% python3 -q
>>> import numpy as np
>>> from numpy import linalg as LA
>>> np.set_printoptions(suppress=True, linewidth=100)
>>> rd = lambda a: np.round(a, 3) + 0
>>> rng = np.random.default_rng(95198)
>>> W0 = np.triu(rng.random((5, 5)) < 0.5, 1).astype(int)
>>> W0 = W0 + W0.T
>>> print(W0)
[[0 1 1 0 0]
 [1 0 1 1 0]
 [1 1 0 1 0]
 [0 1 1 0 1]
 [0 0 0 1 0]]
>>> print(rd(LA.det(2 * W0)), rd(LA.det(W0)))
-64.0 -2.0
>>> print(np.kron(np.eye(2, dtype=int), W0))
[[0 1 1 0 0 0 0 0 0 0]
 [1 0 1 1 0 0 0 0 0 0]
 [1 1 0 1 0 0 0 0 0 0]
 [0 1 1 0 1 0 0 0 0 0]
 [0 0 0 1 0 0 0 0 0 0]
 [0 0 0 0 0 0 1 1 0 0]
 [0 0 0 0 0 1 0 1 1 0]
 [0 0 0 0 0 1 1 0 1 0]
 [0 0 0 0 0 0 1 1 0 1]
 [0 0 0 0 0 0 0 0 1 0]]
>>> print(rd(np.poly(W0)))
[ 1.  0. -6. -4.  3.  2.]
>>> print(rd(LA.det(W0[::-1])))
-2.0
>>> M2 = np.array([[3, 2, 2], [1, 0, 2]])
>>> basis = np.kron(M2, W0)
>>> print(basis)
[[0 3 3 0 0 0 2 2 0 0 0 2 2 0 0]
 [3 0 3 3 0 2 0 2 2 0 2 0 2 2 0]
 [3 3 0 3 0 2 2 0 2 0 2 2 0 2 0]
 [0 3 3 0 3 0 2 2 0 2 0 2 2 0 2]
 [0 0 0 3 0 0 0 0 2 0 0 0 0 2 0]
 [0 1 1 0 0 0 0 0 0 0 0 2 2 0 0]
 [1 0 1 1 0 0 0 0 0 0 2 0 2 2 0]
 [1 1 0 1 0 0 0 0 0 0 2 2 0 2 0]
 [0 1 1 0 1 0 0 0 0 0 0 2 2 0 2]
 [0 0 0 1 0 0 0 0 0 0 0 0 0 2 0]]
>>> print(basis.shape)
(10, 15)
>>> u = np.array([1, 3])
>>> print(np.convolve(basis[5], u))
[0 1 4 3 0 0 0 0 0 0 0 2 8 6 0 0]
>>> w, V = LA.eig(W0)
>>> print(rd(w))
[ 2.641 -1.776 -0.589  0.724 -1.   ]
>>> print(rd(np.sort(LA.eigvals(W0 @ W0))))
[0.347 0.524 1.    3.153 6.976]
>>> print(rd(np.sort(LA.eigvals(W0.T))))
[-1.776 -1.    -0.589  0.724  2.641]
>>> w, V = LA.eigh(W0)
>>> print((w > 1e-8).sum(), (w < -1e-8).sum())
2 3
>>> print(rd(V.T @ W0 @ V))
[[-1.776  0.     0.     0.     0.   ]
 [ 0.    -1.     0.     0.     0.   ]
 [ 0.     0.    -0.589  0.     0.   ]
 [ 0.     0.     0.     0.724  0.   ]
 [ 0.     0.     0.     0.     2.641]]
>>> u = np.array([0, 1, 2, 2, 2, 1])
>>> F = np.array([np.roll(u, i) for i in range(6)])
>>> print(F)
[[0 1 2 2 2 1]
 [1 0 1 2 2 2]
 [2 1 0 1 2 2]
 [2 2 1 0 1 2]
 [2 2 2 1 0 1]
 [1 2 2 2 1 0]]
>>> print(rd(LA.eigvalsh(F).min()))
-3.0
>>> w, V = LA.eigh(W0)
>>> x = np.array([-1, 0, 3, 1, 2])
>>> print(np.abs(W0).sum(axis=1).max(), rd(np.abs(w).max()))
3 2.641
>>> print(rd(V * np.maximum(w, 0) @ V.T))
[[ 0.588  0.632  0.632  0.343 -0.037]
 [ 0.632  0.782  0.782  0.613  0.172]
 [ 0.632  0.782  0.782  0.613  0.172]
 [ 0.343  0.613  0.613  0.778  0.478]
 [-0.037  0.172  0.172  0.478  0.435]]
>>> print(rd(V * np.abs(w) @ V.T))
[[ 1.176  0.263  0.263  0.687 -0.074]
 [ 0.263  1.563  0.563  0.226  0.343]
 [ 0.263  0.563  1.563  0.226  0.343]
 [ 0.687  0.226  0.226  1.557 -0.043]
 [-0.074  0.343  0.343 -0.043  0.87 ]]
>>> print(rd(x @ W0 @ x / (x @ x)), rd(w[0]), rd(w[-1]))
0.267 -1.776 2.641
>>> print((np.sign(V[:, -1].round(6)) == np.sign(V[0, -1].round(6))).astype(int))
[1 1 1 1 1]
